In [1]: import numpy as np

In [2]: import numpy.linalg as la

In [3]: np.set_printoptions(precision=1, suppress=True, linewidth=100, legacy="1.25")

In [4]: W0 = np.array([[0, 1, 1, 0], [1, 0, 1, 0], [1, 1, 0, 0], [0, 0, 0, 0]])

In [5]: W0
Out[5]: 
array([[0, 1, 1, 0],
       [1, 0, 1, 0],
       [1, 1, 0, 0],
       [0, 0, 0, 0]])

In [6]: # equal to its transpose

In [7]: np.round(la.det(W0[::-1]), 1)
Out[7]: 0.0

In [8]: la.eigvals(W0)
Out[8]: array([-1.,  2., -1.,  0.])

In [9]: np.kron(np.eye(2, dtype=int), W0)
Out[9]: 
array([[0, 1, 1, 0, 0, 0, 0, 0],
       [1, 0, 1, 0, 0, 0, 0, 0],
       [1, 1, 0, 0, 0, 0, 0, 0],
       [0, 0, 0, 0, 0, 0, 0, 0],
       [0, 0, 0, 0, 0, 1, 1, 0],
       [0, 0, 0, 0, 1, 0, 1, 0],
       [0, 0, 0, 0, 1, 1, 0, 0],
       [0, 0, 0, 0, 0, 0, 0, 0]])

In [10]: round(float(la.eigvals(W0).sum().real), 1)
Out[10]: -0.0

In [11]: U, sigma, Vt = la.svd(W0)

In [12]: np.argmax(sigma[:-1] / (sigma[1:] + 1e-6)) + 1
Out[12]: 3

In [13]: A2 = U[:, :3] @ np.diag(sigma[:3]) @ Vt[:3]

In [14]: round(la.norm(W0 - A2, 2), 1), sigma[3]
Out[14]: (0.0, 0.0)

In [15]: A2.round(1) + 0
Out[15]: 
array([[0., 1., 1., 0.],
       [1., 0., 1., 0.],
       [1., 1., 0., 0.],
       [0., 0., 0., 0.]])

In [16]: round(float(np.abs(W0 - A2).max()), 1)
Out[16]: 0.0

In [17]: proj = np.triu(np.array([[0, -2, -1, 2], [-1, -1, -1, 0], [1, 2, 1, -2], [-1, -1, -1, 2]]), 1) + np.eye(4)

In [18]: A2 = proj @ W0 @ la.inv(proj)

In [19]: proj @ W0 - W0 @ proj
Out[19]: 
array([[-3., -1., -1.,  2.],
       [-1.,  1.,  1.,  0.],
       [ 0.,  2.,  2., -2.],
       [ 0.,  0.,  0.,  0.]])

In [20]: m1 = np.load("test8.npy")

In [21]: m1
Out[21]: 
array([[0, 1, 1],
       [0, 0, 1],
       [0, 0, 0]])

In [22]: np.unravel_index(np.abs(m1).argmax(), m1.shape)
Out[22]: (0, 1)

In [23]: m1[3]
---------------------------------------------------------------------------
IndexError                                Traceback (most recent call last)
Cell In[23], line 1
----> 1 m1[3]

IndexError: index 3 is out of bounds for axis 0 with size 3

In [24]: m1[:, 3]
---------------------------------------------------------------------------
IndexError                                Traceback (most recent call last)
Cell In[24], line 1
----> 1 m1[:, 3]

IndexError: index 3 is out of bounds for axis 1 with size 3

In [25]: np.zeros(3, 3)
---------------------------------------------------------------------------
TypeError                                 Traceback (most recent call last)
Cell In[25], line 1
----> 1 np.zeros(3, 3)

TypeError: Cannot interpret '3' as a data type

In [26]: np.abs(m1).max()
Out[26]: 1

In [27]: la.rank(m1)
---------------------------------------------------------------------------
AttributeError                            Traceback (most recent call last)
Cell In[27], line 1
----> 1 la.rank(m1)

AttributeError: module 'numpy.linalg' has no attribute 'rank'

In [28]: np.diff(m1, axis=0)
Out[28]: 
array([[ 0, -1,  0],
       [ 0,  0, -1]])

In [29]: m1 - m1[0]
Out[29]: 
array([[ 0,  0,  0],
       [ 0, -1,  0],
       [ 0, -1, -1]])

In [30]: np.einsum("ij,ji->", m1, m1)
Out[30]: 0

In [31]: round(la.det(m1.T), 1)
Out[31]: 0.0

In [32]: round(float(la.eigvals(m1).sum().real), 1)
Out[32]: 0.0

In [33]: round(la.det(m1[::-1]), 1)
Out[33]: 0.0

In [34]: mat = np.load("run2.npy")

In [35]: mat
Out[35]: 
array([[ 27,  12,  24, -18,  -8, -16],
       [  6,  21,  18,  -4, -14, -12],
       [ 27,  18,  21, -18, -12, -14],
       [-36, -16, -32,  36,  16,  32],
       [ -8, -28, -24,   8,  28,  24],
       [-36, -24, -28,  36,  24,  28]])

In [36]: x0 = np.array([-1, -5, -1, 4, -3, -2])

In [37]: h = np.maximum(mat @ x0, 0)

In [38]: np.maximum(mat @ (3 * x0), 0)
Out[38]: array([  0,   0,   0, 540, 216, 600])

In [39]: mat.T @ h
Out[39]: array([-14256,  -9696, -13088,  14256,   9696,  13088])

In [40]: T = np.stack([mat, -2 * mat, mat[::-1]])

In [41]: la.matrix_rank(T)
Out[41]: array([6, 6, 6])

In [42]: T.shape
Out[42]: (3, 6, 6)

In [43]: (T @ mat.T).shape
Out[43]: (3, 6, 6)

In [44]: np.einsum("bij,cij->bc", T, T)
Out[44]: 
array([[ 18720, -37440, -16440],
       [-37440,  74880,  32880],
       [-16440,  32880,  18720]])

In [45]: A2 = np.array([[-2, 4, -1],
    ...:     [-1, -4, 3],
    ...:     [1, -2, -2],
    ...:     [0, 4, 5],
    ...:     [5, -3, -5],
    ...:     [5, 4, -3]])

In [46]: np.einsum("ik,kj->ij", mat, A2)
Out[46]: 
array([[-162, -100,  -41],
       [-145, -118,  107],
       [-181,  -98,   -3],
       [ 296,  208,   56],
       [ 280,  172, -200],
       [ 328,  192,   -4]])

In [47]: la.matrix_rank(mat @ A2)
Out[47]: 3

In [48]: la.matrix_rank(np.vstack([mat, A2.T]))
Out[48]: 6

In [49]: feats = np.loadtxt("block17.csv", delimiter=",")

In [50]: feats
Out[50]: 
array([[-1.8, -0.5,  1.4],
       [-1.5, -0.4,  0.2],
       [ 3.9,  1. , -1.7],
       [ 6.7,  1.7, -1.1],
       [ 0.8,  0.2,  0.5],
       [-5.8, -1.5,  0.8],
       [ 1. ,  0.3,  2.4],
       [ 2.8,  0.7,  2.1],
       [ 6.2,  1.5, -0.4],
       [ 1.9,  0.5, -0.8],
       [-3.2, -0.8, -0.5],
       [-0.6, -0.1,  0.2],
       [-6. , -1.5,  0.6],
       [-1.2, -0.3, -1.2],
       [ 3.9,  1. , -2.7],
       [ 0.7,  0.2,  1.3],
       [-2.8, -0.7,  1.3],
       [ 6.3,  1.6,  0.8],
       [ 4.1,  1. , -0.3],
       [ 0. ,  0. ,  0.5],
       [ 3.3,  0.8, -1.7],
       [-0.8, -0.2, -0.3],
       [ 2.8,  0.7,  0.8],
       [ 0.8,  0.2, -0.8],
       [ 0.3,  0.1,  1. ],
       [-0.6, -0.2, -2.8]])

In [51]: A2 = np.c_[feats[:, :2] @ np.array([[-1, -2], [0, 1]]), np.array([-1, -2, 2, -3, 0, 1, -1, -2, -2, -3, 0, 2, -2, 3, 0, -3, -3, 0, 3, 1, 1, -1, 3, 0, 0, -1])]

In [52]: A2
Out[52]: 
array([[  1.8,   3.1,  -1. ],
       [  1.5,   2.6,  -2. ],
       [ -3.9,  -6.8,   2. ],
       [ -6.7, -11.7,  -3. ],
       [ -0.8,  -1.4,   0. ],
       [  5.8,  10.1,   1. ],
       [ -1. ,  -1.7,  -1. ],
       [ -2.8,  -4.9,  -2. ],
       [ -6.2, -10.9,  -2. ],
       [ -1.9,  -3.3,  -3. ],
       [  3.2,   5.6,   0. ],
       [  0.6,   1.1,   2. ],
       [  6. ,  10.5,  -2. ],
       [  1.2,   2.1,   3. ],
       [ -3.9,  -6.8,   0. ],
       [ -0.7,  -1.2,  -3. ],
       [  2.8,   4.9,  -3. ],
       [ -6.3, -11. ,   0. ],
       [ -4.1,  -7.2,   3. ],
       [  0. ,   0. ,   1. ],
       [ -3.3,  -5.8,   1. ],
       [  0.8,   1.4,  -1. ],
       [ -2.8,  -4.9,   3. ],
       [ -0.8,  -1.4,   0. ],
       [ -0.3,  -0.5,   0. ],
       [  0.6,   1. ,  -1. ]])

In [53]: la.matrix_rank(np.c_[feats, A2])
Out[53]: 4

In [54]: np.round(la.norm(A2 - feats @ la.lstsq(feats, A2)[0], axis=0), 1) + 0
Out[54]: array([0. , 0. , 9.5])

In [55]: np.round(la.lstsq(feats, A2[:, 0])[0], 1) + 0
Out[55]: array([-1.,  0.,  0.])

In [56]: np.round(la.norm(la.qr(feats)[0].T @ A2, axis=0) ** 2 / ((A2 ** 2).sum(axis=0) + 1e-12), 1) + 0
Out[56]: array([1., 1., 0.])
